% ipython --no-banner

In [1]: import numpy as np

In [2]: from numpy import linalg as LA

In [3]: np.set_printoptions(suppress=True, linewidth=120)

In [4]: def rnd(a):
   ...:     return np.round(a, 2) + 0
   ...: 

In [5]: data = np.loadtxt("w.csv", delimiter=",")

In [6]: rnd(data)
Out[6]: 
array([[0.33, 0.33, 0.  , 0.  , 0.  , 0.33, 0.  , 0.  , 0.  , 0.  ],
       [0.  , 0.2 , 0.2 , 0.  , 0.  , 0.2 , 0.2 , 0.  , 0.  , 0.2 ],
       [0.  , 0.  , 1.  , 0.  , 0.  , 0.  , 0.  , 0.  , 0.  , 0.  ],
       [0.33, 0.  , 0.  , 0.33, 0.  , 0.  , 0.  , 0.  , 0.33, 0.  ],
       [0.  , 0.2 , 0.  , 0.2 , 0.4 , 0.  , 0.  , 0.2 , 0.  , 0.  ],
       [0.  , 0.  , 0.  , 0.33, 0.  , 0.33, 0.  , 0.  , 0.33, 0.  ],
       [0.  , 0.25, 0.  , 0.  , 0.25, 0.  , 0.5 , 0.  , 0.  , 0.  ],
       [0.  , 0.  , 0.  , 0.2 , 0.2 , 0.2 , 0.  , 0.2 , 0.2 , 0.  ],
       [0.  , 0.  , 0.  , 0.  , 0.  , 0.  , 0.  , 0.  , 1.  , 0.  ],
       [0.  , 0.  , 0.  , 0.  , 0.25, 0.  , 0.  , 0.25, 0.25, 0.25]])

In [7]: data.sum(axis=1)
Out[7]: array([1., 1., 1., 1., 1., 1., 1., 1., 1., 1.])

In [8]: data @ np.ones(10)
Out[8]: array([1., 1., 1., 1., 1., 1., 1., 1., 1., 1.])

In [9]: rnd(np.sort(np.abs(LA.eigvals(data)))[::-1])
Out[9]: array([1.  , 1.  , 0.82, 0.51, 0.51, 0.36, 0.36, 0.21, 0.21, 0.05])

In [10]: pr = np.eye(10)[0]

In [11]: for _ in range(6):
    ...:     pr = pr @ data
    ...:     print(pr.round(2))
    ...: 
[0.33 0.33 0.   0.   0.   0.33 0.   0.   0.   0.  ]
[0.11 0.18 0.07 0.11 0.   0.29 0.07 0.   0.11 0.07]
[0.07 0.09 0.1  0.13 0.03 0.17 0.07 0.02 0.26 0.05]
[0.07 0.07 0.12 0.11 0.05 0.1  0.05 0.02 0.38 0.03]
[0.06 0.06 0.13 0.08 0.04 0.08 0.04 0.02 0.46 0.02]
[0.05 0.05 0.15 0.07 0.04 0.06 0.03 0.02 0.52 0.02]

In [12]: x0 = np.array([1, 3, 3, 1, 1, 3, 2, 2, 2, 2])

In [13]: target = data @ x0

In [14]: rnd(target)
Out[14]: array([2.33, 2.6 , 3.  , 1.33, 1.6 , 2.  , 2.  , 1.8 , 2.  , 1.75])

In [15]: rnd(LA.solve(data, 4 * target))
Out[15]: array([ 4., 12., 12.,  4.,  4., 12.,  8.,  8.,  8.,  8.])
